In [1]: import numpy as np

In [2]: from numpy import linalg as LA

In [3]: np.set_printoptions(suppress=True, linewidth=100)

In [4]: rng = np.random.default_rng(32671)

In [5]: ang = np.sort(rng.uniform(-2, 2, 16))

In [6]: E = np.c_[ang, ang ** 2, ang ** 3] @ np.array([[2, -4, 5], [4, 3, -3], [-2, 0, 0]])

In [7]: print(E.round(2))
[[ 12.18  12.43 -13.91]
 [ 10.01  11.17 -12.55]
 [  4.71   7.58  -8.63]
 [  1.78   4.9   -5.67]
 [  1.23   4.24  -4.94]
 [  1.18   4.18  -4.87]
 [  0.42   3.07  -3.62]
 [ -0.05   0.11  -0.13]
 [  0.05  -0.09   0.11]
 [  0.61  -0.73   0.95]
 [  4.76  -0.42   1.64]
 [  4.8   -0.36   1.6 ]
 [  4.89  -0.26   1.52]
 [  5.25   0.71   0.78]
 [  5.09   2.02  -0.29]
 [  4.79   2.74  -0.91]]

In [8]: B = E / LA.norm(E, axis=1, keepdims=True)

In [9]: G = B @ B.T

In [10]: print((G - 2 * np.eye(16)).round(6).argmax(axis=1))
[ 1  0  1  4  5  4  5  6  9  8 11 10 11 12 15 14]

In [11]: print(np.round(LA.norm(B, axis=1), 2))
[1. 1. 1. 1. 1. 1. 1. 1. 1. 1. 1. 1. 1. 1. 1. 1.]

In [12]: print(np.argwhere(np.triu(np.abs(G) > 0.95, 1)))
[[ 0  1]
 [ 0  2]
 [ 1  2]
 [ 1  3]
 [ 2  3]
 [ 2  4]
 [ 2  5]
 [ 2  6]
 [ 3  4]
 [ 3  5]
 [ 3  6]
 [ 4  5]
 [ 4  6]
 [ 5  6]
 [ 7  8]
 [ 7  9]
 [ 8  9]
 [10 11]
 [10 12]
 [10 13]
 [11 12]
 [11 13]
 [12 13]
 [13 14]
 [14 15]]

In [13]: vec = np.array([-1, 1, -3])

In [14]: target = E @ vec

In [15]: print(np.round(LA.solve(E.T @ E, E.T @ target), 2))
[-1.  1. -3.]

In [16]: print(np.round(LA.lstsq(E, target)[0], 2))
[-1.  1. -3.]

In [17]: LA.solve(E, target)
LinAlgError: Last 2 dimensions of the array must be square


In [18]: target = target + 0.02 * rng.normal(size=16)

In [19]: print(target.round(2))
[ 41.97  38.77  28.75  20.13  17.86  17.61  13.54   0.57  -0.49  -4.23 -10.1   -9.96  -9.69  -6.88
  -2.2    0.7 ]

In [20]: beta, *_ = LA.lstsq(E, target)

In [21]: print(np.round(LA.norm(target - E @ beta), 2))
0.06

In [22]: print([round(float(LA.norm(LA.solve(E.T @ E + lam * np.eye(3), E.T @ target))), 2) for lam in (0, 1, 10, 100)])
[3.31, 3.24, 3.08, 2.36]

In [23]: print(beta.round())
[-1.  1. -3.]

In [24]: print(beta.round(2))
[-1.  1. -3.]

In [25]: print(np.round(E.T @ (target - E @ beta), 2) + 0)
[0. 0. 0.]

In [26]: f = np.array([3, 3])

In [27]: print(np.round(np.convolve(E[12], f), 2))
[14.66 13.89  3.8   4.56]

In [28]: print(np.round(np.cross(E[12, :3], E[1, :3]), 2))
[-13.79  76.52  57.13]

In [29]: Xs = E - E.mean(axis=0)

In [30]: Uu, s, vt = LA.svd(Xs, full_matrices=False)

In [31]: print(round(float((s ** 2).sum() ** 2 / (s ** 4).sum()), 2))
1.3

In [32]: print(np.abs(vt[0]).argmax())
2

In [33]: print((np.sign(Uu[:, 0]) == np.sign(Uu[0, 0])).astype(int))
[1 1 1 1 1 1 0 0 0 0 0 0 0 0 0 0]

In [34]: B = np.array([[2, 2, 0, -3, 5],
    ...:     [3, 3, 5, -2, 3],
    ...:     [4, -5, -2, 5, -2],
    ...:     [1, -1, -2, 1, 3],
    ...:     [-2, -3, 2, 2, 2]])

In [35]: B[-1] = B[0]

In [36]: A = B + 0.02 * np.eye(5)

In [37]: print(A)
[[ 2.02  2.    0.   -3.    5.  ]
 [ 3.    3.02  5.   -2.    3.  ]
 [ 4.   -5.   -1.98  5.   -2.  ]
 [ 1.   -1.   -2.    1.02  3.  ]
 [ 2.    2.    0.   -3.    5.02]]

In [38]: print(LA.matrix_rank(A, rtol=0.1))
4

In [39]: print(np.argsort(-LA.norm(A, axis=0).round(6), kind="stable")[:3])
[4 3 1]

In [40]: Uu, s, vt = LA.svd(A, full_matrices=False)

In [41]: print(np.abs(Uu[:, 0]).round(6).argmax())
2

In [42]: print(s.round(2))
[12.23  7.24  5.17  1.28  0.01]

In [43]: print((s > 1e-8).sum())
5

In [44]: print(np.round(np.abs(vt[0]), 2))
[0.11 0.5  0.29 0.53 0.61]

In [45]: print(np.round(s / s[0], 2) + 0)
[1.   0.59 0.42 0.1  0.  ]

In [46]: B = np.array([[-3, -8, -1], [-5, -7, 2]])

In [47]: Z = np.kron(B, A)

In [48]: print(np.round(LA.norm(Z, 2), 2), round(LA.norm(B, 2) * LA.norm(A, 2), 2))
147.28 147.28

In [49]: print(LA.matrix_rank(Z))
10

In [50]: f = np.array([2, 3])

In [51]: print(np.round(np.array([np.convolve(row, f, "same") for row in A]), 2))
[[  4.04  10.06   6.    -6.     1.  ]
 [  6.    15.04  19.06  11.     0.  ]
 [  8.     2.   -18.96   4.06  11.  ]
 [  2.     1.    -7.    -3.96   9.06]
 [  4.    10.     6.    -6.     1.04]]

In [52]: print(np.convolve(A[0], f))
[ 4.04 10.06  6.   -6.    1.   15.  ]

In [53]: W0 = np.load("block8.npy")

In [54]: print(W0)
[[-2 -3 -2 -3 -2 -3]
 [-2 -2 -2 -2 -2 -2]
 [ 3 -1  3 -1  3 -1]
 [-2 -3 -2 -3 -2 -3]
 [-2 -2 -2 -2 -2 -2]
 [ 3 -1  3 -1  3 -1]]

In [55]: print(round(np.trace(LA.pinv(W0) @ W0), 2))
2.0

In [56]: print(np.unique(W0.round(6), axis=0).shape)
(3, 6)

In [57]: print(LA.lstsq(W0[:-1].T, W0[-1])[2])
2

In [58]: print(np.abs(np.diag(LA.qr(W0)[1])) > 1e-9)
[ True  True False False False False]

In [59]: B = W0 / np.sqrt((W0 ** 2).mean(axis=1, keepdims=True))

In [60]: print(LA.matrix_rank(W0 - W0.mean(axis=1, keepdims=True)))
1

In [61]: print(LA.matrix_rank(B) == LA.matrix_rank(W0))
True

In [62]: B = np.array([[-4, 2, -5], [2, 2, 8], [-9, 6, 4]])

In [63]: F = np.triu(B, 1)

In [64]: print(F)
[[ 0  2 -5]
 [ 0  0  8]
 [ 0  0  0]]

In [65]: Uu, s, vt = LA.svd(F)

In [66]: print(s.round(2))
[9.5  1.69 0.  ]

In [67]: B = Uu[:, :2] @ np.diag(s[:2]) @ vt[:2]

In [68]: print(round(np.abs(F - B).max(), 2))
0.0

In [69]: print(LA.matrix_rank(B))
2

In [70]: print(LA.matrix_rank(F, rtol=0.05))
2

In [71]: print(np.round(LA.norm(F - B, 2), 2), s[2])
0.0 0.0

In [72]: print(np.trace(F))
0

In [73]: print(np.round(np.sort(np.abs(LA.eigvals(F))), 2))
[0. 0. 0.]

In [74]: print(LA.matrix_power(F, 3))
[[0 0 0]
 [0 0 0]
 [0 0 0]]

In [75]: print(F @ F)
[[ 0  0 16]
 [ 0  0  0]
 [ 0  0  0]]

In [76]: print(np.round(np.sort(LA.eigvals(F)), 2))
[0. 0. 0.]

In [77]: print(LA.matrix_power(F - np.diag(np.diag(F)), 3))
[[0 0 0]
 [0 0 0]
 [0 0 0]]

In [78]: print(LA.matrix_rank(F - F[0, 0] * np.eye(3)))
2

In [79]: M = np.load("arr.npy")

In [80]: print(M)
[[ 1 -2 -1]
 [ 0  1 -1]
 [-2  1  2]
 [ 1 -4  1]]

In [81]: print(round(float(LA.norm(M[3] - M[1])), 2))
5.48

In [82]: print(M[3] @ M[1])
-5

In [83]: print(LA.norm(M, axis=1).argmax())
3

In [84]: print(np.round(LA.norm(M[3], 1), 2), np.round(LA.norm(M[3], np.inf), 2))
6.0 4.0

In [85]: B = M / np.sqrt((M ** 2).mean(axis=1, keepdims=True))

In [86]: print(np.round(LA.norm(B, axis=1), 2))
[1.73 1.73 1.73 1.73]

In [87]: print(LA.matrix_rank(M - M.mean(axis=1, keepdims=True)))
2

In [88]: print(LA.matrix_rank(B) == LA.matrix_rank(M))
True

In [89]: O, r_ = LA.qr(M)

In [90]: print(np.round(np.abs(np.diag(r_)), 2))
[2.45 3.37 0.89]

In [91]: print(round(np.trace(O @ O.T), 2))
3.0

In [92]: print(np.allclose(r_.T @ r_, M.T @ M))
True

In [93]: print(np.round(abs(r_[0, 0]), 2), round(LA.norm(M[:, 0]), 2))
2.45 2.45

In [94]: print(np.round(O @ r_, 2))
[[ 1. -2. -1.]
 [ 0.  1. -1.]
 [-2.  1.  2.]
 [ 1. -4.  1.]]

In [95]: print(O.shape, r_.shape)
(4, 3) (3, 3)

In [96]: print(np.round(O.T @ O, 2) + 0)
[[1. 0. 0.]
 [0. 1. 0.]
 [0. 0. 1.]]
